>>> import numpy as np
>>> np.set_printoptions(suppress=True, linewidth=160)
>>> def rd(a):
...     return np.round(a, 3) + 0
... 
>>> E = np.load("m.npy")
>>> E
array([[-0.06 ,  2.214,  1.85 , -0.111,  1.051,  0.94 ],
       [-0.206,  2.131,  2.003,  0.082,  1.035,  0.815],
       [ 0.104,  2.198,  2.103, -0.075,  1.059,  1.07 ],
       [ 0.18 ,  1.921,  2.092, -0.055,  0.998,  1.151],
       [ 1.923,  2.272,  1.077,  1.106,  2.034,  2.075],
       [ 1.985,  2.209,  0.806,  1.066,  2.195,  1.997],
       [ 1.886,  1.923,  0.973,  1.288,  1.886,  1.934],
       [ 2.02 ,  2.032,  0.871,  1.111,  1.844,  1.912],
       [ 0.101,  0.013,  0.907,  2.134,  1.233,  2.232],
       [ 0.04 , -0.07 ,  1.183,  2.168,  1.275,  2.15 ],
       [ 0.072, -0.027,  0.999,  2.011,  0.867,  2.12 ],
       [ 0.069,  0.107,  0.986,  1.879,  1.031,  2.175]])
>>> cent = E[[0, 3]].astype(float)
>>> for _ in range(6):
...     labels = np.linalg.norm(E[:, None] - cent, axis=-1).argmin(axis=1)
...     cent = np.array([E[labels == j].mean(axis=0) for j in range(2)])
... 
>>> labels
array([0, 0, 0, 0, 1, 1, 1, 1, 1, 1, 1, 1])
>>> rd(cent)
array([[ 0.004,  2.116,  2.012, -0.04 ,  1.036,  0.994],
       [ 1.012,  1.057,  0.975,  1.595,  1.546,  2.074]])
>>> np.bincount(labels)
array([4, 8])
>>> labels = E[:, 1] > np.median(E[:, 1])
>>> r0 = E[labels].mean(axis=0) - E[~labels].mean(axis=0)
>>> rd((((E - E.mean(axis=0)) @ r0 > 0) == labels).mean())
np.float64(0.833)
>>> labels.astype(int)
array([1, 1, 1, 0, 1, 1, 0, 1, 0, 0, 0, 0])
>>> np.argsort(-np.abs(r0).round(6), kind="stable")
array([1, 3, 0, 5, 4, 2])
>>> Xs = E - E.mean(axis=0)
>>> left, sv, Vh = np.linalg.svd(Xs, full_matrices=False)
>>> np.abs(Vh[0]).argmax()
np.int64(1)
>>> np.searchsorted(np.cumsum(sv ** 2) / (sv ** 2).sum(), 0.9) + 1
np.int64(2)
>>> C2 = np.cov(E, rowvar=False)
>>> rd(np.median(E, axis=0))
array([0.103, 1.978, 1.038, 1.108, 1.146, 1.966])
>>> rd(E.std(axis=0))
array([0.908, 0.999, 0.5  , 0.86 , 0.452, 0.522])
>>> x0 = np.array([2, -2, -2, 2, 0, 1])
>>> rhs = E @ x0
>>> rd(rhs)
array([-7.53 , -7.701, -7.474, -6.625,  1.435,  2.069,  2.49 ,  2.368,  4.862,  4.34 ,  4.342,  3.885])
>>> rd(np.linalg.lstsq(E, rhs)[0])
array([ 2., -2., -2.,  2.,  0.,  1.])
>>> rng = np.random.default_rng(344)
>>> rhs = rhs + 0.3 * rng.normal(size=12)
>>> rd(rhs)
array([-7.829, -7.749, -7.625, -7.213,  1.333,  2.394,  2.209,  2.665,  4.734,  4.164,  5.188,  3.86 ])
>>> c, *_ = np.linalg.lstsq(E, rhs)
>>> rd(np.linalg.norm(rhs - E @ c))
np.float64(0.877)
>>> c.round()
array([ 2., -1., -3.,  3., -2.,  1.])
>>> rd(E.T @ (rhs - E @ c))
array([0., 0., 0., 0., 0., 0.])
>>> rd(c)
array([ 1.77 , -0.784, -2.767,  2.94 , -1.504,  1.295])
